$ python -q
>>> import numpy as np
>>> np.set_printoptions(suppress=True, linewidth=120)
>>> X = np.array([[1, 0, 0], [-1, 1, 0], [-3, 0, 1]])
>>> print(X)
[[ 1  0  0]
 [-1  1  0]
 [-3  0  1]]
>>> other = X[0, 0] * X[1:] - np.outer(X[1:, 0], X[0])
>>> print(other)
[[0 1 0]
 [0 0 1]]
>>> print(np.flatnonzero(~other.round(6).any(axis=1)))
[]
>>> data = np.array([[1, 4, 5, -4],
...     [0, 1, 0, -1],
...     [-5, -4, -2, -1],
...     [1, -4, 3, -1],
...     [4, -1, 2, -2],
...     [2, -2, 0, 3],
...     [-3, 1, 2, 3],
...     [1, 6, 5, -6]])
>>> hat = data @ np.linalg.solve(data.T @ data, data.T)
>>> print(np.round(np.linalg.eigvalsh(hat), 1) + 0)
[0. 0. 0. 0. 1. 1. 1. 1.]
>>> print(np.allclose(hat @ hat, hat))
True
>>> print(np.linalg.matrix_rank(np.eye(8) - hat))
4
>>> print(hat.round(1) + 0)
[[ 0.4  0.  -0.1  0.1  0.1 -0.1  0.2  0.4]
 [ 0.   0.   0.  -0.1  0.  -0.1 -0.1  0.1]
 [-0.1  0.   0.8  0.2 -0.2 -0.3  0.  -0.1]
 [ 0.1 -0.1  0.2  0.7  0.3  0.2  0.1  0. ]
 [ 0.1  0.  -0.2  0.3  0.4  0.1 -0.3  0. ]
 [-0.1 -0.1 -0.3  0.2  0.1  0.3  0.1 -0.2]
 [ 0.2 -0.1  0.   0.1 -0.3  0.1  0.8  0. ]
 [ 0.4  0.1 -0.1  0.   0.  -0.2  0.   0.6]]
>>> other = data[0, 0] * data[1:] - np.outer(data[1:, 0], data[0])
>>> print(other)
[[  0   1   0  -1]
 [  0  16  23 -21]
 [  0  -8  -2   3]
 [  0 -17 -18  14]
 [  0 -10 -10  11]
 [  0  13  17  -9]
 [  0   2   0  -2]]
>>> print(np.flatnonzero(~other.round(6).any(axis=1)))
[]
>>> print(np.linalg.matrix_rank(other), np.linalg.matrix_rank(data))
3 4
>>> w, V = np.linalg.eig(X)
>>> print(np.prod(w))
1.0
>>> print(X @ V[:, 0] - w[0] * V[:, 0])
[0. 0. 0.]
>>> print(w)
[1. 1. 1.]
>>> print(np.round(np.sort(np.linalg.eigvals(np.linalg.inv(X))), 1))
[1. 1. 1.]
>>> other = np.c_[data[:, :3] @ np.array([[5, 1, 2], [1, 2, -5], [4, -5, 0]]), np.array([3, 2, 0, 0, 1, 3, 3, 0])]
>>> print(other)
[[ 29 -16 -18   3]
 [  1   2  -5   2]
 [-37  -3  10   0]
 [ 13 -22  22   0]
 [ 27  -8  13   1]
 [  8  -2  14   3]
 [ -6 -11 -11   3]
 [ 31 -12 -28   0]]
>>> print(np.round(np.linalg.norm(other - data @ np.linalg.lstsq(data, other)[0], axis=0), 1) + 0)
[0.  0.  0.  4.1]
>>> f = np.array([4, 1, 4, 4])
>>> J = -3 * np.eye(4) + np.outer(f, f)
>>> print(J)
[[13.  4. 16. 16.]
 [ 4. -2.  4.  4.]
 [16.  4. 13. 16.]
 [16.  4. 16. 13.]]
>>> w, V = np.linalg.eigh(J)
>>> x0 = np.array([1, -2, -2, -2])
>>> print(x0 @ J @ x0)
157.0
>>> print((np.sign(V[:, -1].round(6)) == np.sign(V[0, -1].round(6))).astype(int))
[1 1 1 1]
>>> print(np.round(V * np.maximum(w, 0) @ V.T, 1))
[[15.   3.8 15.  15. ]
 [ 3.8  0.9  3.8  3.8]
 [15.   3.8 15.  15. ]
 [15.   3.8 15.  15. ]]
>>> def softmax(z):
...     e = np.exp(z - z.max(axis=-1, keepdims=True))
...     return e / e.sum(axis=-1, keepdims=True)
... 
>>> print(np.round(softmax(J[2]), 1) + 0)
[0.5 0.  0.  0.5]
>>> print(np.round(softmax(10 * J[2]), 1) + 0)
[0.5 0.  0.  0.5]
>>> print(np.round(softmax(J[2] + -2), 1) + 0)
[0.5 0.  0.  0.5]
>>> print(softmax(J).sum(axis=1))
[1. 1. 1. 1.]
>>> scores = J @ J.T / np.sqrt(4)
>>> print(np.round(softmax(scores)[2] @ J, 1))
[16.   4.  13.1 16. ]
>>> print(np.round(softmax(scores), 1) + 0)
[[1.  0.  0.  0. ]
 [0.3 0.  0.3 0.3]
 [0.  0.  1.  0. ]
 [0.  0.  0.  1. ]]
>>> print(np.round(softmax(scores + np.triu(np.full(scores.shape, -np.inf), 1)), 1) + 0)
[[1. 0. 0. 0.]
 [1. 0. 0. 0.]
 [0. 0. 1. 0.]
 [0. 0. 0. 1.]]
>>> blk = np.stack([X, -3 * X, X[::-1]])
>>> print((blk @ X.T).shape)
(3, 3, 3)
>>> print(np.round(np.linalg.norm(blk, axis=(1, 2)), 1))
[ 3.6 10.8  3.6]
>>> print(np.linalg.matrix_rank(blk))
[3 3 3]
>>> print(blk.shape)
(3, 3, 3)
>>> rng = np.random.default_rng(8902)
>>> lab = rng.permutation(4)
>>> print(lab)
[2 1 0 3]
>>> other = J[lab][:, lab]
>>> print(round(float(np.linalg.det(other)), 1), round(float(np.linalg.det(J[lab])), 1))
-1242.0 1242.0
>>> print(np.allclose(other, J))
True
>>> print(np.round(np.sort(np.abs(np.linalg.eigvals(other))), 1))
[ 3.  3.  3. 46.]
>>> print(np.diag(other))
[13. -2. 13. 13.]
>>> print(np.trace(other))
37.0
>>> print(round(np.linalg.eigvals(J).sum().real, 1))
37.0
>>> print(round(float(np.linalg.det(J.T)), 1))
-1242.0
>>> print(np.einsum("ij,ji->", J, J))
2143.0
>>> print(round(np.linalg.det(J[::-1]), 1))
-1242.0
>>> print(round(np.linalg.det(2 * J), 1), np.round(np.linalg.det(J), 1))
-19872.0 -1242.0
>>> E = np.loadtxt("case1.csv", delimiter=",")
>>> print(E.round(1))
[[ 11.2   1.    7.3  -9.8   7.1]
 [  9.7   2.6   7.3 -10.1   6.4]
 [ 11.3   1.3   7.7 -10.9   7.2]
 [ 13.5  -1.7   6.7  -8.9   8.2]
 [ 10.8   0.8   6.6  -9.3   6.9]
 [  8.2   3.8   6.9 -10.9   5.6]
 [  5.    5.4   5.4 -10.3   4. ]
 [ 10.8   1.    6.7 -10.2   6.9]
 [  9.2   2.2   6.4  -9.7   6.1]
 [  4.7   4.1   3.8  -7.9   3.8]
 [ 12.3   0.7   8.  -10.6   7.6]
 [ 12.8   0.7   8.5 -10.9   7.9]
 [ 13.2  -2.1   6.2  -6.9   8.1]
 [ 15.5  -3.8   6.7  -6.9   9.2]
 [  8.3   2.1   5.3  -8.9   5.6]
 [  9.4   2.3   6.7  -9.3   6.2]
 [  5.7   2.4   3.1  -5.8   4.4]
 [  9.1   3.1   7.2 -11.1   6.1]
 [  7.2   4.8   7.  -11.5   5.1]
 [  6.6   4.3   5.9  -9.6   4.8]
 [ 12.8  -1.8   6.1  -8.    7.9]
 [  9.7   0.1   4.8  -6.4   6.3]
 [ 11.9  -1.1   5.8  -7.4   7.5]]
>>> E @ E
Traceback (most recent call last):
  File "<python-input-63>", line 1, in <module>
    E @ E
    ~~^~~
ValueError: matmul: Input operand 1 has a mismatch in its core dimension 0, with gufunc signature (n?,k),(k,m?)->(n?,m?) (size 23 is different from 5)
>>> C2 = E.T @ E
>>> print(np.allclose(C2, C2.T))
True
>>> print(round(float(np.trace(C2)), 1), round((E ** 2).sum(), 1))
6605.3 6605.3
>>> Uu, s, Vt = np.linalg.svd(E)
>>> print(np.argmax(s[:-1] / (s[1:] + 1e-6)) + 1)
4
>>> print(s.round(1) + 0)
[79.5 16.6  2.4  1.3  0. ]
>>> other = Uu[:, :4] @ np.diag(s[:4]) @ Vt[:4]
>>> print(np.linalg.matrix_rank(E, rtol=0.05))
2
>>> print(other.round(1))
[[ 11.2   1.    7.3  -9.8   7.1]
 [  9.7   2.6   7.3 -10.1   6.4]
 [ 11.3   1.3   7.7 -10.9   7.2]
 [ 13.5  -1.7   6.7  -8.9   8.2]
 [ 10.8   0.8   6.6  -9.3   6.9]
 [  8.2   3.8   6.9 -10.9   5.6]
 [  5.    5.4   5.4 -10.3   4. ]
 [ 10.8   1.    6.7 -10.2   6.9]
 [  9.2   2.2   6.4  -9.7   6.1]
 [  4.7   4.1   3.8  -7.9   3.8]
 [ 12.3   0.7   8.  -10.6   7.6]
 [ 12.8   0.7   8.5 -10.9   7.9]
 [ 13.2  -2.1   6.2  -6.9   8.1]
 [ 15.5  -3.8   6.7  -6.9   9.2]
 [  8.3   2.1   5.3  -8.9   5.6]
 [  9.4   2.3   6.7  -9.3   6.2]
 [  5.7   2.4   3.1  -5.8   4.4]
 [  9.1   3.1   7.2 -11.1   6.1]
 [  7.2   4.8   7.  -11.5   5.1]
 [  6.6   4.3   5.9  -9.6   4.8]
 [ 12.8  -1.8   6.1  -8.    7.9]
 [  9.7   0.1   4.8  -6.4   6.3]
 [ 11.9  -1.1   5.8  -7.4   7.5]]
>>> print(np.linalg.matrix_rank(other))
4
